$ python -q
>>> import numpy as np
>>> np.set_printoptions(precision=1, suppress=True, linewidth=140, sign=" ")
>>> W0 = np.array([[2, -1, -1], [1, -1, -2], [2, -2, -1], [0, 1, 2], [1, 1, 2]])
>>> W0
array([[ 2, -1, -1],
       [ 1, -1, -2],
       [ 2, -2, -1],
       [ 0,  1,  2],
       [ 1,  1,  2]])
>>> np.abs(W0).max()
np.int64(2)
>>> np.linalg.matrix_rank(W0)
np.int64(3)
>>> W0.sum(axis=1)
array([ 0, -2, -1,  3,  4])
>>> np.linalg.svd(W0, compute_uv=False)
array([ 4.9,  2.7,  0.8])
>>> W0 - W0[0]
array([[ 0,  0,  0],
       [-1,  0, -1],
       [ 0, -1,  0],
       [-2,  2,  3],
       [-1,  2,  3]])
>>> np.linalg.rank(W0)
Traceback (most recent call last):
  File "<python-input-9>", line 1, in <module>
    np.linalg.rank(W0)
    ^^^^^^^^^^^^^^
AttributeError: module 'numpy.linalg' has no attribute 'rank'
>>> left, sig, Vt = np.linalg.svd(W0, full_matrices=False)
>>> np.abs(left[:, 0]).round(6).argmax()
np.int64(2)
>>> left.shape, sig.shape, Vt.shape
((5, 3), (3,), (3, 3))
>>> sig / sig[0]
array([ 1. ,  0.6,  0.2])
>>> sig
array([ 4.9,  2.7,  0.8])
>>> np.cumsum(sig ** 2) / np.sum(sig ** 2)
array([ 0.7,  1. ,  1. ])
>>> O, R = np.linalg.qr(W0)
>>> np.round(abs(R[0, 0]), 1), round(float(np.linalg.norm(W0[:, 0])), 1)
(np.float64(3.2), 3.2)
>>> O.shape, R.shape
((5, 3), (3, 3))
>>> O @ R
array([[ 2., -1., -1.],
       [ 1., -1., -2.],
       [ 2., -2., -1.],
       [ 0.,  1.,  2.],
       [ 1.,  1.,  2.]])
>>> R
array([[-3.2,  1.9,  1.3],
       [ 0. ,  2.1,  3.1],
       [ 0. ,  0. , -1.6]])
>>> np.allclose(R.T @ R, W0.T @ W0)
True
>>> x = np.array([2, 1, 0])
>>> rhs = W0 @ x
>>> coef, lr = np.zeros(3), 1 / np.linalg.norm(W0, 2) ** 2
>>> for i in range(12):
...     coef -= lr * W0.T @ (W0 @ coef - rhs)
...     if i % 2 == 0: print(i, round(np.linalg.norm(W0 @ coef - rhs), 1))
... 
0 3.3
2 1.8
4 1.2
6 1.0
8 0.9
10 0.9
>>> coef
array([ 1.6,  0.1,  0.5])
>>> np.round(np.linalg.cond(W0), 1)
np.float64(6.2)
>>> F = np.load("layer5.npy")
>>> F
array([[ 1. ,  0. ,  0. ],
       [ 0. ,  1. ,  0. ],
       [ 0.2,  0.2,  0.5]])
>>> (F - F.T) / 2
array([[ 0. ,  0. , -0.1],
       [ 0. ,  0. , -0.1],
       [ 0.1,  0.1,  0. ]])
>>> np.linalg.matrix_power(F, 2)
array([[ 1. ,  0. ,  0. ],
       [ 0. ,  1. ,  0. ],
       [ 0.4,  0.4,  0.2]])
>>> np.sort(np.abs(np.linalg.eigvals(F)))
array([ 0.5,  1. ,  1. ])
>>> np.round(np.linalg.det(F), 1)
np.float64(0.5)
>>> np.round(np.abs(np.linalg.eigvals(F)).max(), 1)
np.float64(1.0)
>>> np.trace(F)
np.float64(2.5)
>>> assert F == F.T
Traceback (most recent call last):
  File "<python-input-36>", line 1, in <module>
    assert F == F.T
           ^^^^^^^^
ValueError: The truth value of an array with more than one element is ambiguous. Use a.any() or a.all()
>>> O, evecs = np.linalg.qr(F[:, :2])[0], np.linalg.qr(F[:, 2:])[0]
>>> sig = np.linalg.svd(O.T @ evecs, compute_uv=False)
>>> np.degrees(np.arccos(sig.clip(0, 1)))
array([ 70.5])
>>> sig
array([ 0.3])
>>> rng = np.random.default_rng(911)
>>> labels = rng.permutation(3)
>>> labels
array([ 1,  2,  0])
>>> out = F[labels][:, labels]
>>> np.diag(out)
array([ 1. ,  0.5,  1. ])
>>> proj = np.triu(np.array([[2, 0, 1], [2, 1, 1], [0, 2, 2]]), 1) + np.eye(3)
>>> out = proj @ F @ np.linalg.inv(proj)
>>> np.round(np.linalg.det(out), 1)
np.float64(0.5)
>>> np.round(np.linalg.norm(F), 1)
np.float64(1.5)
>>> np.linalg.rank(F)
Traceback (most recent call last):
  File "<python-input-50>", line 1, in <module>
    np.linalg.rank(F)
    ^^^^^^^^^^^^^^
AttributeError: module 'numpy.linalg' has no attribute 'rank'
>>> np.abs(F).max()
np.float64(1.0)
>>> np.linalg.matrix_rank(F)
np.int64(3)
>>> np.count_nonzero(F)
np.int64(5)
>>> np.linalg.svd(F, compute_uv=False)
array([ 1.1,  1. ,  0.5])
>>> mat = np.array([[-0.9, -0.3, 1.1],
...     [-1.0, 0.3, 0.3],
...     [-0.5, -0.6, 0.1],
...     [0.4, 0.2, -2.3],
...     [-0.5, -0.4, 0.0],
...     [0.3, -0.3, -1.1],
...     [-0.9, -0.4, 0.0],
...     [0.5, -0.6, -1.1],
...     [-0.7, 1.2, -2.0],
...     [0.0, 2.2, -0.1],
...     [-0.1, -0.2, 0.5],
...     [-0.4, -0.2, 1.6],
...     [-0.8, 1.1, 0.0],
...     [-0.4, -0.4, 0.4],
...     [-0.5, -1.6, -1.2],
...     [0.9, -0.7, -1.6],
...     [0.5, 0.8, 0.6],
...     [-0.2, -0.1, -0.7],
...     [-0.3, 0.1, 0.0],
...     [-0.4, 0.2, 0.6],
...     [1.1, 1.0, 0.8]])
>>> mat[4] *= 20
>>> mat
array([[ -0.9,  -0.3,   1.1],
       [ -1. ,   0.3,   0.3],
       [ -0.5,  -0.6,   0.1],
       [  0.4,   0.2,  -2.3],
       [-10. ,  -8. ,   0. ],
       [  0.3,  -0.3,  -1.1],
       [ -0.9,  -0.4,   0. ],
       [  0.5,  -0.6,  -1.1],
       [ -0.7,   1.2,  -2. ],
       [  0. ,   2.2,  -0.1],
       [ -0.1,  -0.2,   0.5],
       [ -0.4,  -0.2,   1.6],
       [ -0.8,   1.1,   0. ],
       [ -0.4,  -0.4,   0.4],
       [ -0.5,  -1.6,  -1.2],
       [  0.9,  -0.7,  -1.6],
       [  0.5,   0.8,   0.6],
       [ -0.2,  -0.1,  -0.7],
       [ -0.3,   0.1,   0. ],
       [ -0.4,   0.2,   0.6],
       [  1.1,   1. ,   0.8]])
>>> proj = mat @ np.linalg.solve(mat.T @ mat, mat.T)
>>> np.allclose(proj @ proj, proj)
True
>>> round(np.trace(proj), 1)
np.float64(3.0)
>>> np.linalg.matrix_rank(np.eye(21) - proj)
np.int64(18)
>>> np.round(np.linalg.eigvalsh(proj), 1) + 0
array([ 0.,  0.,  0.,  0.,  0.,  0.,  0.,  0.,  0.,  0.,  0.,  0.,  0.,  0.,  0.,  0.,  0.,  0.,  1.,  1.,  1.])
